% python3 -q
>>> import numpy as np
>>> np.set_printoptions(suppress=True, linewidth=160)
>>> E = np.load("case8.npy")
>>> E.round(2) + 0
array([[0.17, 0.17, 0.17, 0.21, 0.02, 0.1 , 0.17],
       [0.17, 0.17, 0.17, 0.21, 0.02, 0.1 , 0.17],
       [0.17, 0.17, 0.17, 0.21, 0.02, 0.1 , 0.17],
       [0.21, 0.21, 0.21, 0.26, 0.02, 0.12, 0.21],
       [0.02, 0.02, 0.02, 0.02, 0.  , 0.01, 0.02],
       [0.1 , 0.1 , 0.1 , 0.12, 0.01, 0.05, 0.1 ],
       [0.17, 0.17, 0.17, 0.21, 0.02, 0.1 , 0.17]])
>>> evals, evecs = np.linalg.eigh(E)
>>> x0 = np.array([1, -1, 0, -2, 1, -2, -2])
>>> np.round(evecs * np.abs(evals) @ evecs.T, 2) + 0
array([[0.17, 0.17, 0.17, 0.21, 0.02, 0.1 , 0.17],
       [0.17, 0.17, 0.17, 0.21, 0.02, 0.1 , 0.17],
       [0.17, 0.17, 0.17, 0.21, 0.02, 0.1 , 0.17],
       [0.21, 0.21, 0.21, 0.26, 0.02, 0.12, 0.21],
       [0.02, 0.02, 0.02, 0.02, 0.  , 0.01, 0.02],
       [0.1 , 0.1 , 0.1 , 0.12, 0.01, 0.05, 0.1 ],
       [0.17, 0.17, 0.17, 0.21, 0.02, 0.1 , 0.17]])
>>> round(float(x0 @ E @ x0 / (x0 @ x0)), 2), round(evals[0], 2), round(float(evals[-1]), 2)
(0.34, np.float64(-0.0), 1.0)
>>> (np.sign(evecs[:, -1].round(6)) == np.sign(evecs[0, -1].round(6))).astype(int)
array([1, 1, 1, 1, 1, 1, 1])
>>> np.round(E @ np.linalg.pinv(E) @ E, 2) + 0
array([[0.17, 0.17, 0.17, 0.21, 0.02, 0.1 , 0.17],
       [0.17, 0.17, 0.17, 0.21, 0.02, 0.1 , 0.17],
       [0.17, 0.17, 0.17, 0.21, 0.02, 0.1 , 0.17],
       [0.21, 0.21, 0.21, 0.26, 0.02, 0.12, 0.21],
       [0.02, 0.02, 0.02, 0.02, 0.  , 0.01, 0.02],
       [0.1 , 0.1 , 0.1 , 0.12, 0.01, 0.05, 0.1 ],
       [0.17, 0.17, 0.17, 0.21, 0.02, 0.1 , 0.17]])
>>> np.unique(E.round(6), axis=0).shape
(4, 7)
>>> u, g = E[0], E[2]
>>> round(u @ u, 2)
np.float64(0.17)
>>> pr = (u @ g) / (u @ u) * u
>>> pr.round(2)
array([0.17, 0.17, 0.17, 0.21, 0.02, 0.1 , 0.17])
>>> np.linalg.matrix_rank(np.outer(u, g))
np.int64(1)
>>> np.round(np.outer(u, g), 2) + 0
array([[0.03, 0.03, 0.03, 0.04, 0.  , 0.02, 0.03],
       [0.03, 0.03, 0.03, 0.04, 0.  , 0.02, 0.03],
       [0.03, 0.03, 0.03, 0.04, 0.  , 0.02, 0.03],
       [0.04, 0.04, 0.04, 0.04, 0.  , 0.02, 0.04],
       [0.  , 0.  , 0.  , 0.  , 0.  , 0.  , 0.  ],
       [0.02, 0.02, 0.02, 0.02, 0.  , 0.01, 0.02],
       [0.03, 0.03, 0.03, 0.04, 0.  , 0.02, 0.03]])
>>> g - pr
array([0., 0., 0., 0., 0., 0., 0.])
>>> round(np.linalg.norm(u + g) ** 2 + np.linalg.norm(u - g) ** 2, 2)
np.float64(0.69)
>>> round(float(np.linalg.norm(E, "nuc")), 2)
1.0
>>> np.round(np.linalg.norm(E, axis=1), 2)
array([0.41, 0.41, 0.41, 0.51, 0.05, 0.23, 0.41])
>>> round(np.linalg.norm(E, 2), 2)
np.float64(1.0)
>>> round(float(np.linalg.norm(E, 1)), 2), round(np.linalg.norm(E, np.inf), 2)
(1.24, np.float64(1.24))
>>> round(float(np.linalg.norm(E[6], 1)), 2), round(np.linalg.norm(E[6], np.inf), 2)
(1.01, np.float64(0.21))
>>> np.round(np.linalg.norm(E, axis=0), 2)
array([0.41, 0.41, 0.41, 0.51, 0.05, 0.23, 0.41])
>>> np.linalg.norm(E, axis=1).argmax()
np.int64(3)
>>> U, sig, vt = np.linalg.svd(E)
>>> sig.round(2) + 0
array([1., 0., 0., 0., 0., 0., 0.])
>>> Y = U[:, :1] @ np.diag(sig[:1]) @ vt[:1]
>>> Y.round(2) + 0
array([[0.17, 0.17, 0.17, 0.21, 0.02, 0.1 , 0.17],
       [0.17, 0.17, 0.17, 0.21, 0.02, 0.1 , 0.17],
       [0.17, 0.17, 0.17, 0.21, 0.02, 0.1 , 0.17],
       [0.21, 0.21, 0.21, 0.26, 0.02, 0.12, 0.21],
       [0.02, 0.02, 0.02, 0.02, 0.  , 0.01, 0.02],
       [0.1 , 0.1 , 0.1 , 0.12, 0.01, 0.05, 0.1 ],
       [0.17, 0.17, 0.17, 0.21, 0.02, 0.1 , 0.17]])
>>> np.linalg.matrix_rank(E, rtol=0.05)
np.int64(1)
>>> round(np.abs(E - Y).max(), 2)
np.float64(0.0)
>>> W0 = np.load("m.npy")
>>> W0
array([[5., 0., 0., 0., 0., 0.],
       [0., 5., 4., 0., 4., 4.],
       [0., 4., 5., 0., 4., 4.],
       [0., 0., 0., 5., 0., 0.],
       [0., 4., 4., 0., 5., 4.],
       [0., 4., 4., 0., 4., 5.]])
>>> evals, evecs = np.linalg.eigh(W0)
>>> x0 = np.array([-9, -8, 0, 9, -9, 3])
>>> np.round(evecs * np.maximum(evals, 0) @ evecs.T, 2) + 0
array([[5., 0., 0., 0., 0., 0.],
       [0., 5., 4., 0., 4., 4.],
       [0., 4., 5., 0., 4., 4.],
       [0., 0., 0., 5., 0., 0.],
       [0., 4., 4., 0., 5., 4.],
       [0., 4., 4., 0., 4., 5.]])
>>> np.round(evecs * np.abs(evals) @ evecs.T, 2) + 0
array([[5., 0., 0., 0., 0., 0.],
       [0., 5., 4., 0., 4., 4.],
       [0., 4., 5., 0., 4., 4.],
       [0., 0., 0., 5., 0., 0.],
       [0., 4., 4., 0., 5., 4.],
       [0., 4., 4., 0., 4., 5.]])
>>> x0 @ W0 @ x0
np.float64(1748.0)
>>> np.round(np.linalg.eigvalsh(W0[1:, 1:]), 2)
array([ 1.,  1.,  1.,  5., 17.])
>>> round(x0 @ W0 @ x0 / (x0 @ x0), 2), round(evals[0], 2), round(evals[-1], 2)
(np.float64(5.53), np.float64(1.0), np.float64(17.0))
